$ python -q
>>> import numpy as np
>>> np.set_printoptions(precision=2, suppress=True, linewidth=200, legacy="1.25")
>>> A = np.load("data.npy")
>>> print(A.round(2) + 0)
[[-0.4  -0.11  0.52 -0.47 -0.03  0.24  0.01 -0.18 -0.25 -0.42]
 [-0.2  -0.33 -0.26 -0.56 -0.14  0.14  0.32  0.05  0.25  0.5 ]
 [-0.3  -0.31 -0.43  0.01  0.18 -0.14 -0.48 -0.51  0.22 -0.2 ]
 [ 0.1   0.19  0.03 -0.26  0.33  0.   -0.42 -0.16 -0.54  0.54]
 [-0.07 -0.49  0.15  0.46 -0.41  0.44 -0.25  0.   -0.2   0.25]
 [ 0.23  0.04  0.29 -0.3  -0.54 -0.37 -0.5   0.08  0.3   0.04]
 [ 0.03  0.02  0.11 -0.08  0.44  0.48 -0.38  0.46  0.44 -0.04]
 [ 0.   -0.07  0.58  0.22  0.29 -0.13  0.19 -0.44  0.41  0.34]
 [ 0.74 -0.54  0.01 -0.19  0.19  0.02  0.09 -0.11 -0.11 -0.22]
 [-0.3  -0.45  0.15  0.08  0.26 -0.56 -0.03  0.51 -0.17  0.04]]
>>> Q, r_ = np.linalg.qr(A)
>>> print(Q.shape, r_.shape)
(10, 10) (10, 10)
>>> print(round(float(np.linalg.norm(A, "nuc")), 2))
10.0
>>> print(round(float(np.linalg.norm(A, 2)), 2))
1.0
>>> print(np.round(A[2] @ A[3], 2))
0.0
>>> print(round(float(np.linalg.norm(A) ** 2 / np.linalg.norm(A, 2) ** 2), 2))
10.0
>>> W0 = np.load("x.npy")
>>> print(W0)
[[-1 -3 -1  0]
 [ 3  1  3  4]
 [ 0 -2  0  1]
 [ 3  1  3  4]
 [ 4  2  4  5]
 [ 1 -1  1  2]
 [ 5  3  5  6]
 [ 1 -1  1  2]
 [ 1 -1  1  2]
 [ 4  2  4  5]]
>>> T = np.stack([W0, 3 * W0, W0[::-1]])
>>> print(T.sum(axis=0))
[[  0 -10   0   5]
 [ 13   3  13  18]
 [  1  -9   1   6]
 [ 17   7  17  22]
 [ 17   7  17  22]
 [  8  -2   8  13]
 [ 23  13  23  28]
 [  4  -6   4   9]
 [  7  -3   7  12]
 [ 15   5  15  20]]
>>> Ac = W0 - W0.mean(axis=0)
>>> Uu, sigma, vt = np.linalg.svd(Ac, full_matrices=False)
>>> print(np.searchsorted(np.cumsum(sigma ** 2) / (sigma ** 2).sum(), 0.9) + 1)
1
>>> print(np.abs(Uu[:, 0]).argmax())
0
>>> rank = np.linalg.matrix_rank(W0)
>>> print(rank)
2
>>> ns = np.linalg.svd(W0)[2][rank:].T
>>> print(np.linalg.matrix_rank(W0.T @ W0), np.linalg.matrix_rank(W0 @ W0.T))
2 2
>>> print(ns @ ns.T)
[[ 0.74 -0.16 -0.26 -0.32]
 [-0.16  0.11 -0.16  0.21]
 [-0.26 -0.16  0.74 -0.32]
 [-0.32  0.21 -0.32  0.42]]
>>> print([int(np.linalg.matrix_rank(W0[:, :j + 1])) for j in range(4)])
[1, 2, 2, 2]
>>> print([int(np.linalg.matrix_rank(np.delete(W0, i, axis=0))) for i in range(10)])
[2, 2, 2, 2, 2, 2, 2, 2, 2, 2]
